$ ipython --no-banner

In [1]: import numpy as np

In [2]: np.set_printoptions(precision=3, suppress=True, linewidth=200, floatmode="fixed")

In [3]: arr = np.loadtxt("a.csv", delimiter=",")

In [4]: arr
Out[4]: 
array([[-6.980, -1.000, -6.000, -4.000],
       [-7.000,  9.020, -8.000,  4.000],
       [ 4.000, -1.000,  2.020, -2.000],
       [-7.000, -1.000, -6.000, -3.980]])

In [5]: np.linalg.determinant(arr)
AttributeError: module 'numpy.linalg' has no attribute 'determinant'


In [6]: np.linalg.matrix_power(arr, 3)
Out[6]: 
array([[-588.408, -101.521, -608.287, -536.885],
       [-858.448,  913.531, -820.210,  551.845],
       [ 196.065, -102.781,  194.002,    7.038],
       [-588.408, -101.521, -608.287, -536.885]])

In [7]: np.sort(np.abs(np.linalg.eigvals(arr)))
Out[7]: array([ 0.020,  0.118, 10.070, 10.128])

In [8]: (arr - arr.T) / 2
Out[8]: 
array([[ 0.000,  3.000, -5.000,  1.500],
       [-3.000,  0.000, -3.500,  2.500],
       [ 5.000,  3.500,  0.000,  2.000],
       [-1.500, -2.500, -2.000,  0.000]])

In [9]: np.allclose(arr, arr.T)
Out[9]: False

In [10]: proj = np.triu(np.array([[3, 0, 3, 3], [1, 3, 5, 3], [4, 0, 2, 3], [0, 3, 4, 0]]), 1) + np.eye(4)

In [11]: M2 = proj @ arr @ np.linalg.inv(proj)

In [12]: np.linalg.matrix_rank(M2)
Out[12]: np.int64(4)

In [13]: np.poly(M2)
Out[13]: array([   1.000,   -0.080, -101.998,   14.080,   -0.241])

In [14]: proj @ arr - arr @ proj
Out[14]: 
array([[ -9.000,  -6.000,  14.000,  24.000],
       [ -1.000,  -8.000, -32.000,  -4.000],
       [-21.000,  -3.000, -25.000, -27.000],
       [  0.000,   0.000,  26.000,  42.000]])

In [15]: M2
Out[15]: 
array([[ -15.980,   -7.000,   65.000, -148.000],
       [  -8.000,    1.020,    3.000,   -6.000],
       [ -17.000,   -4.000,   55.020, -116.000],
       [  -7.000,   -1.000,   20.000,  -39.980]])

In [16]: Uu, s, vt = np.linalg.svd(arr)

In [17]: np.argmax(s[:-1] / (s[1:] + 1e-6)) + 1
Out[17]: np.int64(3)

In [18]: M2 = Uu[:, :3] @ np.diag(s[:3]) @ vt[:3]

In [19]: np.linalg.matrix_rank(arr, rtol=0.05)
Out[19]: np.int64(3)

In [20]: M2
Out[20]: 
array([[-6.980, -1.000, -6.000, -4.000],
       [-7.000,  9.020, -8.000,  4.000],
       [ 4.000, -1.000,  2.020, -2.000],
       [-7.000, -1.000, -6.000, -3.980]])

In [21]: feats = np.loadtxt("block2.csv", delimiter=",")

In [22]: feats
Out[22]: 
array([[1.000, 3.000, 7.000],
       [4.000, 3.000, 1.000],
       [0.000, 0.000, 0.000]])

In [23]: r0 = np.array([1, 2])

In [24]: np.correlate(feats[1], feats[0], "full")
Out[24]: array([28.000, 33.000, 20.000,  6.000,  1.000])

In [25]: np.cross(feats[1, :3], feats[0, :3])
Out[25]: array([ 18.000, -27.000,   9.000])

In [26]: C2 = feats.T @ feats

In [27]: np.round(np.linalg.eigvalsh(C2)[::-1], 3) + 0
Out[27]: array([68.428, 16.572,  0.000])

In [28]: np.linalg.matrix_rank(C2)
Out[28]: np.int64(2)

In [29]: np.allclose(C2, C2.T)
Out[29]: True

In [30]: (feats @ feats.T).shape
Out[30]: (3, 3)

In [31]: C2
Out[31]: 
array([[17.000, 15.000, 11.000],
       [15.000, 18.000, 24.000],
       [11.000, 24.000, 50.000]])

In [32]: np.diag(C2)
Out[32]: array([17.000, 18.000, 50.000])

In [33]: rng = np.random.default_rng(548035)

In [34]: lab = rng.permutation(3)

In [35]: lab
Out[35]: array([0, 1, 2])

In [36]: M2 = feats[lab][:, lab]

In [37]: round(float(np.linalg.det(M2)), 3), np.round(np.linalg.det(feats[lab]), 3)
Out[37]: (0.0, np.float64(0.0))

In [38]: M2
Out[38]: 
array([[1.000, 3.000, 7.000],
       [4.000, 3.000, 1.000],
       [0.000, 0.000, 0.000]])

In [39]: np.sort(np.abs(np.linalg.eigvals(M2)))
Out[39]: array([0.000, 1.606, 5.606])

In [40]: Uu, s = np.linalg.svd(M2)
ValueError: too many values to unpack (expected 2)


In [41]: Uu, s, vt = np.linalg.svd(M2, full_matrices=False)

In [42]: np.round(Uu.T @ Uu, 3) + 0
Out[42]: 
array([[1.000, 0.000, 0.000],
       [0.000, 1.000, 0.000],
       [0.000, 0.000, 1.000]])

In [43]: np.cumsum(s ** 2) / np.sum(s ** 2)
Out[43]: array([0.805, 1.000, 1.000])

In [44]: Uu.shape, s.shape, vt.shape
Out[44]: ((3, 3), (3,), (3, 3))

In [45]: np.round(vt @ vt.T, 3) + 0
Out[45]: 
array([[1.000, 0.000, 0.000],
       [0.000, 1.000, 0.000],
       [0.000, 0.000, 1.000]])

In [46]: round(np.sqrt((s ** 2).sum()), 3), round(np.linalg.norm(M2), 3)
Out[46]: (np.float64(9.22), np.float64(9.22))

In [47]: np.allclose(Uu * s @ vt, M2)
Out[47]: True

In [48]: J = np.load("layer17.npy")

In [49]: J
Out[49]: 
array([[3.000, 2.000, 2.000, 0.000, 2.000, 1.000, 1.000, 2.000],
       [2.000, 6.000, 4.000, 0.000, 4.000, 2.000, 2.000, 4.000],
       [2.000, 4.000, 6.000, 0.000, 4.000, 2.000, 2.000, 4.000],
       [0.000, 0.000, 0.000, 2.000, 0.000, 0.000, 0.000, 0.000],
       [2.000, 4.000, 4.000, 0.000, 6.000, 2.000, 2.000, 4.000],
       [1.000, 2.000, 2.000, 0.000, 2.000, 3.000, 1.000, 2.000],
       [1.000, 2.000, 2.000, 0.000, 2.000, 1.000, 3.000, 2.000],
       [2.000, 4.000, 4.000, 0.000, 4.000, 2.000, 2.000, 6.000]])

In [50]: Uu, s, vt = np.linalg.svd(J)

In [51]: s
Out[51]: array([21.000,  2.000,  2.000,  2.000,  2.000,  2.000,  2.000,  2.000])

In [52]: np.argmax(s[:-1] / (s[1:] + 1e-6)) + 1
Out[52]: np.int64(1)

In [53]: M2 = Uu[:, :1] @ np.diag(s[:1]) @ vt[:1]

In [54]: round(float(np.linalg.norm(J - M2, 2)), 3), np.round(s[1], 3)
Out[54]: (2.0, np.float64(2.0))

In [55]: np.abs(J - M2).max()
Out[55]: np.float64(2.0)

In [56]: M2
Out[56]: 
array([[1.105, 2.211, 2.211, 0.000, 2.211, 1.105, 1.105, 2.211],
       [2.211, 4.421, 4.421, 0.000, 4.421, 2.211, 2.211, 4.421],
       [2.211, 4.421, 4.421, 0.000, 4.421, 2.211, 2.211, 4.421],
       [0.000, 0.000, 0.000, 0.000, 0.000, 0.000, 0.000, 0.000],
       [2.211, 4.421, 4.421, 0.000, 4.421, 2.211, 2.211, 4.421],
       [1.105, 2.211, 2.211, 0.000, 2.211, 1.105, 1.105, 2.211],
       [1.105, 2.211, 2.211, 0.000, 2.211, 1.105, 1.105, 2.211],
       [2.211, 4.421, 4.421, 0.000, 4.421, 2.211, 2.211, 4.421]])

In [57]: np.linalg.matrix_rank(M2)
Out[57]: np.int64(1)
